% python3 -q
>>> import numpy as np
>>> np.set_printoptions(precision=3, suppress=True, linewidth=140)
>>> def rd(a):
...     return np.round(a, 3) + 0
... 
>>> J = np.load("case7.npy")
>>> J
array([[0, 1, 3, 4, 4],
       [1, 6, 2, 2, 2],
       [3, 2, 2, 3, 5],
       [4, 2, 3, 6, 3],
       [4, 2, 5, 3, 4]])
>>> Q, V = np.linalg.qr(J[:, :4])[0], np.linalg.qr(J[:, 4:])[0]
>>> sv = np.linalg.svd(Q.T @ V, compute_uv=False)
>>> rd(np.degrees(np.arccos(sv.clip(0, 1))))
array([20.259])
>>> data = np.array([[1, 0, 0, 0, 0, 0],
...     [7, 1, 0, 0, 0, 0],
...     [9, 7, 1, 0, 0, 0],
...     [4, 9, 6, 1, 0, 0],
...     [0, 9, 5, 0, 1, 0],
...     [9, 2, 3, 5, 6, 1]])
>>> data
array([[1, 0, 0, 0, 0, 0],
       [7, 1, 0, 0, 0, 0],
       [9, 7, 1, 0, 0, 0],
       [4, 9, 6, 1, 0, 0],
       [0, 9, 5, 0, 1, 0],
       [9, 2, 3, 5, 6, 1]])
>>> U, sv, Vh = np.linalg.svd(data)
>>> np.argmax(sv[:-1] / (sv[1:] + 1e-6)) + 1
np.int64(5)
>>> rd(sv)
array([20.244, 11.136,  6.45 ,  1.782,  0.64 ,  0.001])
>>> B = U[:, :5] @ np.diag(sv[:5]) @ Vh[:5]
>>> print(rd(np.linalg.norm(data - B) / np.linalg.norm(data)))
0.0
>>> print(np.linalg.matrix_rank(data, rtol=0.05))
4
>>> Q, _ = np.linalg.qr(np.array([[-0.4, -0.7, -0.4, 0.6, 1.1],
...     [-0.2, -0.9, -0.4, 0.5, -0.2],
...     [0.7, 0.5, -0.5, 2.6, 0.9],
...     [-0.7, -0.8, -0.8, -0.3, 0.5],
...     [1.1, -0.9, -0.8, -0.6, -1.6]]))
>>> m1 = Q[:, :4]
>>> rd(m1)
array([[-0.259, -0.371, -0.097,  0.431],
       [-0.129, -0.506,  0.126,  0.593],
       [ 0.453,  0.227, -0.763,  0.397],
       [-0.453, -0.402, -0.621, -0.472],
       [ 0.712, -0.627,  0.078, -0.288]])
>>> vec = np.array([2, 3, -1, 3])
>>> target = m1 @ vec
>>> print(rd(np.linalg.pinv(m1) @ m1))
[[1. 0. 0. 0.]
 [0. 1. 0. 0.]
 [0. 0. 1. 0.]
 [0. 0. 0. 1.]]
>>> try:
...     np.linalg.solve(m1, target)
... except np.linalg.LinAlgError as e:
...     print(repr(e))
... 
LinAlgError('Last 2 dimensions of the array must be square')
>>> rng = np.random.default_rng(52)
>>> target = target + 0.1 * rng.normal(size=5)
>>> print(rd(target))
[-0.323 -0.102  3.533 -2.914 -1.368]
>>> beta, *_ = np.linalg.lstsq(m1, target)
>>> rd(beta)
array([ 2.043,  3.   , -0.976,  2.971])
>>> [round(float(np.linalg.norm(np.linalg.solve(m1.T @ m1 + lam * np.eye(4), m1.T @ target))), 2) for lam in (0, 1, 10, 100)]
[4.79, 2.4, 0.44, 0.05]
>>> rd(m1.T @ (target - m1 @ beta))
array([0., 0., 0., 0.])
>>> beta.round()
array([ 2.,  3., -1.,  3.])
>>> vec = np.array([-3, -2, 0, -3, 0, -3])
>>> a = np.maximum(data @ vec, 0)
>>> np.flatnonzero(a > 1e-9)
array([], dtype=int64)
>>> np.maximum(data @ (3 * vec), 0)
array([0, 0, 0, 0, 0, 0])
>>> Q, Rm = np.linalg.qr(m1)
>>> rd(Q @ Rm)
array([[-0.259, -0.371, -0.097,  0.431],
       [-0.129, -0.506,  0.126,  0.593],
       [ 0.453,  0.227, -0.763,  0.397],
       [-0.453, -0.402, -0.621, -0.472],
       [ 0.712, -0.627,  0.078, -0.288]])
>>> rd(Rm)
array([[1., 0., 0., 0.],
       [0., 1., 0., 0.],
       [0., 0., 1., 0.],
       [0., 0., 0., 1.]])
>>> rd(np.abs(np.diag(Rm)))
array([1., 1., 1., 1.])
>>> np.allclose(Rm.T @ Rm, m1.T @ m1)
True
>>> E = np.loadtxt("data.csv", delimiter=",")
>>> E
array([[-0.893,  0.516,  0.562, -0.045,  0.974],
       [-0.4  ,  1.5  , -0.5  , -0.2  , -1.8  ],
       [-0.9  ,  0.5  ,  0.6  , -0.1  ,  1.   ]])
>>> U, sv, Vh = np.linalg.svd(data, full_matrices=False)
>>> rd(np.sqrt((sv ** 2).sum())), rd(np.linalg.norm(data))
(np.float64(24.062), np.float64(24.062))
>>> rd(Vh @ Vh.T)
array([[1., 0., 0., 0., 0., 0.],
       [0., 1., 0., 0., 0., 0.],
       [0., 0., 1., 0., 0., 0.],
       [0., 0., 0., 1., 0., 0.],
       [0., 0., 0., 0., 1., 0.],
       [0., 0., 0., 0., 0., 1.]])
>>> print((sv > 1e-8).sum())
6
>>> rd(U.T @ data @ Vh.T)
array([[20.244,  0.   ,  0.   ,  0.   ,  0.   ,  0.   ],
       [ 0.   , 11.136,  0.   ,  0.   ,  0.   ,  0.   ],
       [ 0.   ,  0.   ,  6.45 ,  0.   ,  0.   ,  0.   ],
       [ 0.   ,  0.   ,  0.   ,  1.782,  0.   ,  0.   ],
       [ 0.   ,  0.   ,  0.   ,  0.   ,  0.64 ,  0.   ],
       [ 0.   ,  0.   ,  0.   ,  0.   ,  0.   ,  0.001]])
>>> rd(U.T @ U)
array([[1., 0., 0., 0., 0., 0.],
       [0., 1., 0., 0., 0., 0.],
       [0., 0., 1., 0., 0., 0.],
       [0., 0., 0., 1., 0., 0.],
       [0., 0., 0., 0., 1., 0.],
       [0., 0., 0., 0., 0., 1.]])
>>> print(np.abs(U[:, 0]).round(6).argmax())
2
>>> rd(sv)
array([20.244, 11.136,  6.45 ,  1.782,  0.64 ,  0.001])
>>> rd(np.abs(Vh[0]))
array([0.644, 0.645, 0.348, 0.146, 0.163, 0.024])
>>> rd(sv / sv[0])
array([1.   , 0.55 , 0.319, 0.088, 0.032, 0.   ])
>>> U, sv, Vh = np.linalg.svd(E)
>>> rd(sv)
array([2.607, 1.976, 0.044])
>>> np.argmax(sv[:-1] / (sv[1:] + 1e-6)) + 1
np.int64(2)
>>> B = U[:, :2] @ np.diag(sv[:2]) @ Vh[:2]
>>> np.linalg.matrix_rank(B)
np.int64(2)
>>> np.linalg.matrix_rank(E, rtol=0.05)
np.int64(2)
>>> rd(np.linalg.norm(E - B, 2)), rd(sv[2])
(np.float64(0.044), np.float64(0.044))
>>> W1 = np.array([[1, -4, 2, -1],
...     [5, 0, 0, -5],
...     [-2, -3, -4, -2],
...     [3, 0, 0, -2],
...     [5, 1, 4, 4]])
>>> beta = np.array([1, 2, 5, 4])
>>> H = np.maximum(E @ W1 + beta, 0)
>>> np.linalg.matrix_rank(H)
np.int64(3)
>>> cent = np.array([[1, -2], [2, 0], [2, 2], [-1, 0]])
>>> W1 @ cent
array([[ -2,   2],
       [ 10, -10],
       [-14,  -4],
       [  5,  -6],
       [ 11,  -2]])
>>> (H @ cent).round(6).argmax(axis=1)
array([0, 0, 0])
